$ ipython --no-banner

In [1]: import numpy as np

In [2]: np.set_printoptions(precision=2, suppress=True, linewidth=120)

In [3]: rnd = lambda a: np.round(a, 2) + 0

In [4]: mat = np.load("data.npy")

In [5]: mat
Out[5]: 
array([[ 7.75,  7.6 ,  3.11,  1.58,  7.83,  4.56,  1.41,  7.58,  0.23,  1.6 ],
       [ 3.41,  3.49,  1.47,  0.8 ,  3.56,  2.19,  0.77,  3.53,  0.14,  0.84],
       [-4.47, -4.52, -1.7 , -0.91, -4.51, -2.71, -0.92, -4.25,  0.15, -0.85],
       [-0.24, -0.48, -0.14,  0.04, -0.44, -0.18, -0.07, -0.42, -0.25, -0.03],
       [ 7.21,  7.13,  2.89,  1.28,  7.1 ,  4.3 ,  1.39,  7.12,  0.18,  1.52],
       [ 2.87,  3.02,  1.26,  0.61,  3.14,  2.07,  0.51,  2.87,  0.  ,  0.63],
       [ 3.09,  3.11,  1.17,  0.5 ,  3.16,  2.08,  0.67,  3.23,  0.15,  0.7 ],
       [-1.91, -1.94, -0.7 , -0.28, -1.96, -1.28, -0.42, -2.11,  0.11, -0.3 ],
       [10.3 , 10.45,  4.16,  2.05, 10.31,  6.28,  2.13, 10.41,  0.08,  1.95],
       [ 2.29,  2.39,  0.86,  0.3 ,  2.12,  1.38,  0.52,  2.39,  0.03,  0.49],
       [-1.29, -1.24, -0.6 , -0.23, -1.36, -0.87, -0.24, -1.44, -0.06, -0.16]])

In [6]: B = np.array([[0, 3, 0],
   ...:     [1, 1, 3],
   ...:     [2, 2, 1],
   ...:     [1, 1, 0],
   ...:     [2, 0, 2],
   ...:     [1, 1, 3],
   ...:     [0, 1, 1],
   ...:     [2, 0, 3],
   ...:     [1, 0, 1],
   ...:     [1, 3, 0]])

In [7]: rnd(np.einsum("ij,ij->i", mat, mat))
Out[7]: array([274.15,  57.86,  91.47,   0.78, 236.68,  42.36,  46.55,  18.19, 499.25,  24.41,   8.38])

In [8]: np.vstack([mat, B.T]).shape
Out[8]: (14, 10)

In [9]: np.linalg.matrix_rank(np.vstack([mat, B.T]))
Out[9]: np.int64(10)

In [10]: x = np.array([6, 3, 5, 4, 6, 9, 7, 0, 2, 5])

In [11]: y = mat @ x

In [12]: rnd(np.linalg.lstsq(mat, y)[0])
Out[12]: array([6., 3., 5., 4., 6., 9., 7., 0., 2., 5.])

In [13]: rnd(y)
Out[13]: array([ 197.52,   92.42, -114.36,   -8.82,  183.21,   79.21,   81.89,  -49.4 ,  265.35,   57.7 ,  -33.97])

In [14]: rng = np.random.default_rng(46076)

In [15]: y = y + 0.05 * rng.normal(size=11)

In [16]: rnd(y)
Out[16]: array([ 197.57,   92.44, -114.37,   -8.68,  183.24,   79.21,   81.87,  -49.43,  265.35,   57.75,  -34.02])

In [17]: coef, *_ = np.linalg.lstsq(mat, y)

In [18]: rnd(mat.T @ (y - mat @ coef))
Out[18]: array([0., 0., 0., 0., 0., 0., 0., 0., 0., 0.])

In [19]: coef.round()
Out[19]: array([6., 3., 5., 4., 6., 9., 7., 0., 2., 5.])

In [20]: rnd(np.linalg.norm(y - mat @ coef))
Out[20]: np.float64(0.06)

In [21]: rnd(coef)
Out[21]: array([6.11, 2.76, 5.18, 4.07, 5.82, 9.02, 6.72, 0.23, 1.67, 5.24])

In [22]: O, Rm = np.linalg.qr(mat)

In [23]: rnd(np.trace(O @ O.T))
Out[23]: np.float64(10.0)

In [24]: rnd(O @ Rm)
Out[24]: 
array([[ 7.75,  7.6 ,  3.11,  1.58,  7.83,  4.56,  1.41,  7.58,  0.23,  1.6 ],
       [ 3.41,  3.49,  1.47,  0.8 ,  3.56,  2.19,  0.77,  3.53,  0.14,  0.84],
       [-4.47, -4.52, -1.7 , -0.91, -4.51, -2.71, -0.92, -4.25,  0.15, -0.85],
       [-0.24, -0.48, -0.14,  0.04, -0.44, -0.18, -0.07, -0.42, -0.25, -0.03],
       [ 7.21,  7.13,  2.89,  1.28,  7.1 ,  4.3 ,  1.39,  7.12,  0.18,  1.52],
       [ 2.87,  3.02,  1.26,  0.61,  3.14,  2.07,  0.51,  2.87,  0.  ,  0.63],
       [ 3.09,  3.11,  1.17,  0.5 ,  3.16,  2.08,  0.67,  3.23,  0.15,  0.7 ],
       [-1.91, -1.94, -0.7 , -0.28, -1.96, -1.28, -0.42, -2.11,  0.11, -0.3 ],
       [10.3 , 10.45,  4.16,  2.05, 10.31,  6.28,  2.13, 10.41,  0.08,  1.95],
       [ 2.29,  2.39,  0.86,  0.3 ,  2.12,  1.38,  0.52,  2.39,  0.03,  0.49],
       [-1.29, -1.24, -0.6 , -0.23, -1.36, -0.87, -0.24, -1.44, -0.06, -0.16]])

In [25]: rnd(abs(Rm[0, 0])), rnd(np.linalg.norm(mat[:, 0]))
Out[25]: (np.float64(16.68), np.float64(16.68))
